$ python3 -q
>>> import numpy as np
>>> import numpy.linalg as la
>>> np.set_printoptions(precision=2, suppress=True, linewidth=140, legacy="1.25")
>>> F = np.load("w.npy")
>>> print(F)
[[ 10 -12  -7  -3]
 [-12  18   9  -3]
 [ -7   9   5   1]
 [ -3  -3   1  13]]
>>> print(round(float(la.norm(F, 2) / la.norm(F)), 2))
0.91
>>> print(la.matrix_rank(F, rtol=0.1))
2
>>> def softmax(z):
...     e = np.exp(z - z.max(axis=-1, keepdims=True))
...     return e / e.sum(axis=-1, keepdims=True)
... 
>>> print(np.round(softmax(10 * F[2]), 2) + 0)
[0. 1. 0. 0.]
>>> scores = F @ F.T / np.sqrt(4)
>>> print(softmax(scores).round(6).argmax(axis=1))
[0 1 1 3]
>>> w1 = np.array([[3, 0, 3, 1], [2, 0, 0, 3], [2, 1, 1, 3], [2, 1, 1, 1]])
>>> coef = np.array([-2, 1, -3, -1])
>>> H = np.maximum(F @ w1 + coef, 0)
>>> print((H > 0).mean(axis=0))
[0.75 0.75 0.5  0.75]
>>> print(H)
[[ 0  0 17  0]
 [10  7  0 65]
 [ 7  7  0 35]
 [11 15  2  3]]
>>> C = np.array([[3, 5], [0, 5], [4, 0], [7, 3]])
>>> print(H @ C)
[[ 68   0]
 [485 280]
 [266 175]
 [ 62 139]]
>>> U, sv, VT = la.svd(F)
>>> V = VT[:(sv > 1e-8).sum()]
>>> rng = np.random.default_rng(501)
>>> x = F[3] + -1 * F[0] + rng.integers(2) * np.eye(4)[0]
>>> print(x)
[-12.   9.   8.  16.]
>>> print(np.allclose(V.T @ V @ x, x))
False
>>> print(V.T @ V)
[[ 0.35 -0.36 -0.23 -0.21]
 [-0.36  0.59  0.28 -0.2 ]
 [-0.23  0.28  0.16  0.07]
 [-0.21 -0.2   0.07  0.9 ]]
>>> print(round(la.norm(x - V.T @ V @ x), 2))
0.81
>>> T = np.stack([F, 2 * F, F[::-1]])
>>> print(la.matrix_rank(T.reshape(3, -1)))
2
>>> print((T @ F.T).shape)
(3, 4, 4)
>>> print(la.norm(T, axis=(1, 2)))
[34.7 69.4 34.7]
>>> out = np.array([[1, 1], [1, 3], [-1, 3]])
>>> data = np.kron(np.eye(3, dtype=int), out)
>>> print(data)
[[ 1  1  0  0  0  0]
 [ 1  3  0  0  0  0]
 [-1  3  0  0  0  0]
 [ 0  0  1  1  0  0]
 [ 0  0  1  3  0  0]
 [ 0  0 -1  3  0  0]
 [ 0  0  0  0  1  1]
 [ 0  0  0  0  1  3]
 [ 0  0  0  0 -1  3]]
>>> hat = data @ la.solve(data.T @ data, data.T)
>>> print(la.matrix_rank(np.eye(9) - hat))
3
>>> print(np.diag(hat))
[0.36 0.71 0.93 0.36 0.71 0.93 0.36 0.71 0.93]
>>> print(np.allclose(hat @ hat, hat))
True
>>> print(hat @ data[:, 2])
[ 0.  0.  0.  1.  1. -1.  0.  0.  0.]
>>> print(np.round(la.eigvalsh(hat), 2) + 0)
[0. 0. 0. 1. 1. 1. 1. 1. 1.]
>>> print(np.trace(hat))
6.0
>>> out = np.c_[data[:, :5] @ np.array([[-4, 1, -3, -5, 4],
...     [-4, 1, -5, 2, 1],
...     [1, 3, -3, 4, 5],
...     [-5, -3, -5, -2, 4],
...     [-2, -5, -5, 1, 4]]), np.array([1, 1, 3, -3, -2, -2, 0, 1, 3])]
>>> print(out)
[[ -8   2  -8  -3   5   1]
 [-16   4 -18   1   7   1]
 [ -8   2 -12  11  -1   3]
 [ -4   0  -8   2   9  -3]
 [-14  -6 -18  -2  17  -2]
 [-16 -12 -12 -10   7  -2]
 [ -2  -5  -5   1   4   0]
 [ -2  -5  -5   1   4   1]
 [  2   5   5  -1  -4   3]]
>>> print(la.matrix_rank(np.c_[data, out]))
7
>>> print(np.round(la.norm(out - data @ la.lstsq(data, out)[0], axis=0), 2) + 0)
[0.   0.   0.   0.   0.   2.17]
>>> print(round(la.norm(out[6] - out[5]), 2))
20.69
>>> print(la.norm(out, axis=1).argmax())
4
>>> print(round(float(la.norm(out[6], 1)), 2), round(la.norm(out[6], np.inf), 2))
17.0 5.0
>>> print(np.round(la.norm(out, "nuc"), 2))
96.11
>>> print(la.norm(out, axis=1))
[12.92 25.44 18.52 13.19 29.21 26.4   8.43  8.49  8.94]
>>> E = np.array([[0, 0, 0, 2, 0, 1, 2, 4],
...     [1, 1, 5, 3, 3, 1, 3, 4],
...     [2, 3, 5, 4, 4, 4, 5, 3],
...     [5, 2, 3, 4, 0, 1, 3, 1]])
>>> E[-1] = E[0] + -2 * E[1]
>>> print(E)
[[  0   0   0   2   0   1   2   4]
 [  1   1   5   3   3   1   3   4]
 [  2   3   5   4   4   4   5   3]
 [ -2  -2 -10  -4  -6  -1  -4  -4]]
>>> u = np.array([0, 2, 1])
>>> print(np.polyval(u, E[3]))
[ -3  -3 -19  -7 -11  -1  -7  -7]
>>> w1 = np.array([[4, -4, -4, -2],
...     [0, -5, -1, 3],
...     [-3, 1, -5, -5],
...     [2, 5, 1, 3],
...     [2, -1, -5, -4],
...     [-1, 1, 4, -4],
...     [0, -5, 3, 3],
...     [4, 4, -1, 4]])
>>> coef = np.array([2, 3, 1, 1])
>>> H = np.maximum(E @ w1 + coef, 0)
>>> print(la.matrix_rank(H))
4
>>> print(H)
[[21 20  9 25]
 [18 13  0  0]
 [19  0  0  0]
 [ 0  0 75 37]]
>>> C = np.array([[2, 5], [8, 7], [8, 5], [4, 3]])
>>> print(w1 @ C)
[[-64 -34]
 [-36 -31]
 [-58 -48]
 [ 64  59]
 [-60 -34]
 [ 22  10]
 [ -4 -11]
 [ 48  55]]
>>> print((H @ C).round(6).argmax(axis=1))
[0 1 1 0]
>>> U, sv, VT = la.svd(E)
>>> print(np.argmax(sv[:-1] / (sv[1:] + 1e-6)) + 1)
3
>>> print(sv.round(2) + 0)
[19.34  4.85  3.4   0.  ]
>>> out = U[:, :3] @ np.diag(sv[:3]) @ VT[:3]
>>> print(round(float(la.norm(E - out, 2)), 2), round(sv[3], 2))
0.0 0.0
>>> print(la.matrix_rank(E, rtol=0.05))
3
>>> print(la.matrix_rank(out))
3
>>> print(np.round(la.norm(E - out) / la.norm(E), 2))
0.0
>>> theta = np.radians(120)
>>> r_ = np.eye(8)
>>> r_[3, 3] = r_[0, 0] = np.cos(theta)
>>> r_[3, 0], r_[0, 3] = -np.sin(theta), np.sin(theta)
>>> print(r_)
[[-0.5   0.    0.    0.87  0.    0.    0.    0.  ]
 [ 0.    1.    0.    0.    0.    0.    0.    0.  ]
 [ 0.    0.    1.    0.    0.    0.    0.    0.  ]
 [-0.87  0.    0.   -0.5   0.    0.    0.    0.  ]
 [ 0.    0.    0.    0.    1.    0.    0.    0.  ]
 [ 0.    0.    0.    0.    0.    1.    0.    0.  ]
 [ 0.    0.    0.    0.    0.    0.    1.    0.  ]
 [ 0.    0.    0.    0.    0.    0.    0.    1.  ]]
>>> out = E @ r_.T
>>> print(np.round(la.svd(E, compute_uv=False), 2) + 0, np.round(la.svd(out, compute_uv=False), 2) + 0)
[19.34  4.85  3.4   0.  ] [19.34  4.85  3.4   0.  ]
>>> print(np.round(la.det(r_), 2), np.trace(r_))
1.0 5.0
>>> print(np.allclose(la.norm(E, axis=1), la.norm(out, axis=1)))
True
>>> print(np.allclose(E @ E.T, out @ out.T))
True
>>> m1 = np.load("arr.npy")
>>> print(m1)
[[0 0 0 4 4 4]
 [0 0 0 0 4 0]
 [0 0 0 2 2 4]
 [2 2 2 2 2 2]
 [0 2 0 0 2 0]
 [1 1 2 1 1 2]]
>>> x = np.array([1, 0, 7, 1, 5, 9])
>>> y = m1 @ x
>>> coef, lr = np.zeros(6), 1 / la.norm(m1, 2) ** 2
>>> for i in range(8):
...     coef -= lr * m1.T @ (m1 @ coef - y)
...     if i % 2 == 0: print(i, round(la.norm(m1 @ coef - y), 2))
... 
0 13.8
2 11.39
4 9.78
6 8.71
>>> print(coef)
[2.14 1.81 3.11 4.48 4.72 6.78]
>>> u, v = m1[5], m1[4]
>>> print(u @ v)
4
>>> pr = (u @ v) / (u @ u) * u
>>> print(v - pr)
[-0.33  1.67 -0.67 -0.33  1.67 -0.67]
>>> print(round(float(la.norm(u + v) ** 2 + la.norm(u - v) ** 2), 2))
40.0
>>> print(pr)
[0.33 0.33 0.67 0.33 0.33 0.67]
>>> U, sv, VT = la.svd(m1, full_matrices=False)
>>> print(np.cumsum(sv ** 2) / np.sum(sv ** 2))
[0.75 0.86 0.97 0.99 1.   1.  ]
>>> print(np.allclose(U * sv @ VT, m1))
True
>>> print(np.round(U.T @ U, 2) + 0)
[[1. 0. 0. 0. 0. 0.]
 [0. 1. 0. 0. 0. 0.]
 [0. 0. 1. 0. 0. 0.]
 [0. 0. 0. 1. 0. 0.]
 [0. 0. 0. 0. 1. 0.]
 [0. 0. 0. 0. 0. 1.]]
>>> print(sv)
[9.94 3.85 3.8  1.47 1.25 0.48]
>>> print(round(float(np.sqrt((sv ** 2).sum())), 2), round(la.norm(m1), 2))
11.49 11.49
>>> print(np.round(VT @ VT.T, 2) + 0)
[[1. 0. 0. 0. 0. 0.]
 [0. 1. 0. 0. 0. 0.]
 [0. 0. 1. 0. 0. 0.]
 [0. 0. 0. 1. 0. 0.]
 [0. 0. 0. 0. 1. 0.]
 [0. 0. 0. 0. 0. 1.]]
>>> x = np.array([-5, 5, 1, -5, 3, -5])
>>> print(m1 * x)
[[  0   0   0 -20  12 -20]
 [  0   0   0   0  12   0]
 [  0   0   0 -10   6 -20]
 [-10  10   2 -10   6 -10]
 [  0  10   0   0   6   0]
 [ -5   5   2  -5   3 -10]]
>>> print(np.einsum("ij,j->i", m1, x))
[-28  12 -24 -12  16 -10]
>>> print(np.sign((m1 @ x).round(6)))
[-1  1 -1 -1  1 -1]
>>> print((m1 @ x).argmax())
4
>>> print(m1 @ x)
[-28  12 -24 -12  16 -10]
>>> A = np.loadtxt("out12.csv", delimiter=",")
>>> print(A)
[[-2.  2. -2.  1. -3. -1.  2. -1. -2. -3. -2.]
 [-2. -2.  2. -2.  1. -3. -1.  2. -1. -2. -3.]
 [-3. -2. -2.  2. -2.  1. -3. -1.  2. -1. -2.]
 [-2. -3. -2. -2.  2. -2.  1. -3. -1.  2. -1.]
 [-1. -2. -3. -2. -2.  2. -2.  1. -3. -1.  2.]
 [ 2. -1. -2. -3. -2. -2.  2. -2.  1. -3. -1.]
 [-1.  2. -1. -2. -3. -2. -2.  2. -2.  1. -3.]
 [-3. -1.  2. -1. -2. -3. -2. -2.  2. -2.  1.]
 [ 1. -3. -1.  2. -1. -2. -3. -2. -2.  2. -2.]
 [-2.  1. -3. -1.  2. -1. -2. -3. -2. -2.  2.]
 [ 2. -2.  1. -3. -1.  2. -1. -2. -3. -2. -2.]]
>>> w1 = np.array([[0, -1, 3, -3, -1, 1],
...     [2, -2, -2, -2, -1, -2],
...     [3, -3, 3, 3, -1, -2],
...     [-1, 2, 2, -1, -1, 1],
...     [0, 1, -2, 0, 2, -3],
...     [1, 0, 3, -3, 2, -3],
...     [-2, -3, 2, -2, 0, 3],
...     [-2, -1, 3, 3, -2, 3],
...     [0, -3, 1, -3, -1, 0],
...     [1, -1, -3, 1, 0, -3],
...     [-3, 2, 1, -3, -1, 1]])
>>> coef = np.array([2, 0, -2, 2, -1, 2])
>>> H = np.maximum(A @ w1 + coef, 0)
>>> print(H)
[[ 0.  3.  0.  2.  0. 23.]
 [ 8.  0.  0. 47.  0. 10.]
 [ 4. 16.  0.  6.  4.  1.]
 [ 0. 11.  0. 13. 16.  0.]
 [ 0. 27.  0.  5.  6. 11.]
 [ 0.  0.  0.  0.  0. 27.]
 [13.  0.  0. 32.  0.  6.]
 [ 7.  1.  0. 16.  0.  6.]
 [ 7. 22.  0. 20.  2.  0.]
 [ 0. 30.  0.  0. 12.  0.]
 [16.  4.  6.  9. 12.  0.]]
>>> print((H > 0).astype(int))
[[0 1 0 1 0 1]
 [1 0 0 1 0 1]
 [1 1 0 1 1 1]
 [0 1 0 1 1 0]
 [0 1 0 1 1 1]
 [0 0 0 0 0 1]
 [1 0 0 1 0 1]
 [1 1 0 1 0 1]
 [1 1 0 1 1 0]
 [0 1 0 0 1 0]
 [1 1 1 1 1 0]]
>>> C = np.array([[-2, 0, 0],
...     [-1, -1, -3],
...     [-3, 2, 2],
...     [-1, -2, 0],
...     [-1, -2, -2],
...     [-1, -3, 2]])
>>> print(w1 @ C)
[[ -5  12  13]
 [  9  10   0]
 [-12  11  13]
 [ -5   3   2]
 [  6   0 -17]
 [ -7  17  -4]
 [  0   2  19]
 [ -8  -4  19]
 [  4  13  13]
 [ 10   2  -9]
 [  4   5   0]]
>>> arr = np.load("test10.npy")
>>> print(arr)
[[ 2  3  4  5  6  7  8  9 10]
 [11 12 13 14 15 16 17 18 19]
 [20 21 22 23 24 25 26 27 28]
 [29 30 31 32 33 34 35 36 37]]
>>> U, sv, VT = la.svd(arr)
>>> V = VT[:(sv > 1e-8).sum()]
>>> x = arr[3] + 2 * arr[0] + rng.integers(2) * np.eye(9)[3]
>>> print(x)
[33. 36. 39. 43. 45. 48. 51. 54. 57.]
>>> print(round(la.norm(x - V.T @ V @ x), 2))
0.93
>>> print(la.matrix_rank(np.vstack([arr, x])))
3
>>> U, sv, VT = la.svd(arr)
>>> print(np.argmax(sv[:-1] / (sv[1:] + 1e-6)) + 1)
2
>>> out = U[:, :2] @ np.diag(sv[:2]) @ VT[:2]
>>> print(round(float(np.abs(arr - out).max()), 2))
0.0
>>> print(np.round(la.norm(arr - out, 2), 2), np.round(sv[2], 2))
0.0 0.0
>>> print(la.matrix_rank(out))
2
>>> print(round(float(la.norm(arr - out) / la.norm(arr)), 2))
0.0
>>> print(np.count_nonzero(arr))
36
>>> print(arr - arr[0])
[[ 0  0  0  0  0  0  0  0  0]
 [ 9  9  9  9  9  9  9  9  9]
 [18 18 18 18 18 18 18 18 18]
 [27 27 27 27 27 27 27 27 27]]
>>> print(np.round(la.norm(arr), 2))
132.57
>>> print(arr.shape)
(4, 9)
>>> r = la.matrix_rank(arr)
>>> print(r)
2
>>> null = la.svd(arr)[2][r:].T
>>> print(np.allclose(arr @ null, 0))
True
>>> print([int(la.matrix_rank(np.delete(arr, i, axis=0))) for i in range(4)])
[2, 2, 2, 2]
>>> W0 = np.loadtxt("run13.csv", delimiter=",")
>>> print(W0)
[[ 0.  0.  0.  0.  3. -3.  0.  3. -3.]
 [ 0.  0.  0.  1. -4.  3. -5. -3. -5.]
 [ 0.  0.  0. -5. -5. -1.  4.  2. -3.]
 [ 0.  1. -5.  0.  0.  0.  0.  0.  0.]
 [ 3. -4. -5.  0.  0.  0.  0.  0.  0.]
 [-3.  3. -1.  0.  0.  0.  0.  0.  0.]
 [ 0. -5.  4.  0.  0.  0.  0.  0.  0.]
 [ 3. -3.  2.  0.  0.  0.  0.  0.  0.]
 [-3. -5. -3.  0.  0.  0.  0.  0.  0.]]
>>> print(la.matrix_power(W0, 2))
[[ 36. -15.   3.   0.   0.   0.   0.   0.   0.]
 [-15.  85.   1.   0.   0.   0.   0.   0.   0.]
 [  3.   1.  80.   0.   0.   0.   0.   0.   0.]
 [  0.   0.   0.  26.  21.   8. -25. -13.  10.]
 [  0.   0.   0.  21.  50. -16.   0.  11.  26.]
 [  0.   0.   0.   8. -16.  19. -19. -20.  -3.]
 [  0.   0.   0. -25.   0. -19.  41.  23.  13.]
 [  0.   0.   0. -13.  11. -20.  23.  22.   0.]
 [  0.   0.   0.  10.  26.  -3.  13.   0.  43.]]
>>> print((W0 + W0.T) / 2)
[[ 0.  0.  0.  0.  3. -3.  0.  3. -3.]
 [ 0.  0.  0.  1. -4.  3. -5. -3. -5.]
 [ 0.  0.  0. -5. -5. -1.  4.  2. -3.]
 [ 0.  1. -5.  0.  0.  0.  0.  0.  0.]
 [ 3. -4. -5.  0.  0.  0.  0.  0.  0.]
 [-3.  3. -1.  0.  0.  0.  0.  0.  0.]
 [ 0. -5.  4.  0.  0.  0.  0.  0.  0.]
 [ 3. -3.  2.  0.  0.  0.  0.  0.  0.]
 [-3. -5. -3.  0.  0.  0.  0.  0.  0.]]
>>> print(np.allclose(W0 @ W0.T, W0.T @ W0))
True
>>> out = W0 + rng.integers(-2, 3, (9, 6)) @ rng.integers(-2, 3, (6, 9))
>>> print(out)
[[ -2.   0.  -6.  -2.  -3.  -6.   4.   0.  -1.]
 [ -2.  12. -12.   2.  -1.   3.   2. -10.  -4.]
 [ -4.  -5.  -1.  -6. -19.  -1.   9.   2.  -5.]
 [ -4.  10.  -6.   2.  11.   4.   2.  -5.  -3.]
 [  2.  -6.   3.   3.   4.   3.   1.   0.  -2.]
 [ -9.   7.  -4.  -3.   1.   3.  -3.  -1.  -5.]
 [  4.  -8.   2.  -3.   4.  -4.  -7.   1.   8.]
 [ -1.   0.  -2.  -6.  -1.   1.  -8.   3.  -7.]
 [  4.  -9.  -3.  -1.  -2.  -5.  -3.   4.   4.]]
>>> print(np.abs(out - W0).sum(axis=1))
[28. 45. 32. 41. 24. 29. 36. 37. 30.]
>>> print(np.round(la.svd(out - W0, compute_uv=False), 2) + 0)
[26.93 21.35 17.88 16.51  5.64  1.76  0.    0.    0.  ]
